$ python -q
>>> import numpy as np
>>> np.set_printoptions(precision=2, suppress=True, linewidth=160)
>>> F = np.load("layer3.npy")
>>> F
array([[-3,  0,  1],
       [ 1,  3, -3],
       [-3,  0,  1]])
>>> rank = np.linalg.matrix_rank(F)
>>> rank
np.int64(2)
>>> ns = np.linalg.svd(F)[2][rank:].T
>>> ns @ ns.T
array([[0.06, 0.16, 0.18],
       [0.16, 0.42, 0.47],
       [0.18, 0.47, 0.53]])
>>> np.linalg.matrix_rank(F.T @ F), np.linalg.matrix_rank(F @ F.T)
(np.int64(2), np.int64(2))
>>> [int(np.linalg.matrix_rank(F[:, :j + 1])) for j in range(3)]
[1, 2, 2]
>>> ns.shape
(3, 1)
>>> np.round(F @ ns, 2) + 0
array([[0.],
       [0.],
       [0.]])
>>> T = np.stack([F, 4 * F, F[::-1]])
>>> np.linalg.norm(T, axis=(1, 2))
array([ 6.24, 24.98,  6.24])
>>> print(np.einsum("bij,cij->bc", T, T))
[[ 39 156  39]
 [156 624 156]
 [ 39 156  39]]
>>> np.linalg.matrix_rank(T.reshape(3, -1))
np.int64(1)
>>> np.linalg.det(T)
array([0., 0., 0.])
>>> np.kron(np.eye(2, dtype=int), F)
array([[-3,  0,  1,  0,  0,  0],
       [ 1,  3, -3,  0,  0,  0],
       [-3,  0,  1,  0,  0,  0],
       [ 0,  0,  0, -3,  0,  1],
       [ 0,  0,  0,  1,  3, -3],
       [ 0,  0,  0, -3,  0,  1]])
>>> np.poly(F)
array([ 1., -1., -6.,  0.])
>>> round(float(np.linalg.det(F.T)), 2)
-0.0
>>> np.einsum("ij,ji->", F, F)
np.int64(13)
>>> print(round(np.linalg.eigvals(F).sum().real, 2))
1.0
>>> np.einsum("ii->", F)
np.int64(1)
>>> round(float(np.linalg.det(2 * F)), 2), round(np.linalg.det(F), 2)
(0.0, np.float64(0.0))
>>> W1 = np.array([[0, 0], [0, 3], [2, 3]])
>>> b = np.array([1, -1])
>>> H = np.maximum(F @ W1 + b, 0)
>>> (H > 0).astype(int)
array([[1, 1],
       [0, 0],
       [1, 1]])
>>> print(H)
[[3 2]
 [0 0]
 [3 2]]
>>> np.linalg.matrix_rank(H)
np.int64(1)
>>> C = np.array([[2, 1], [2, -6]])
>>> print(W1 @ C)
[[  0   0]
 [  6 -18]
 [ 10 -16]]
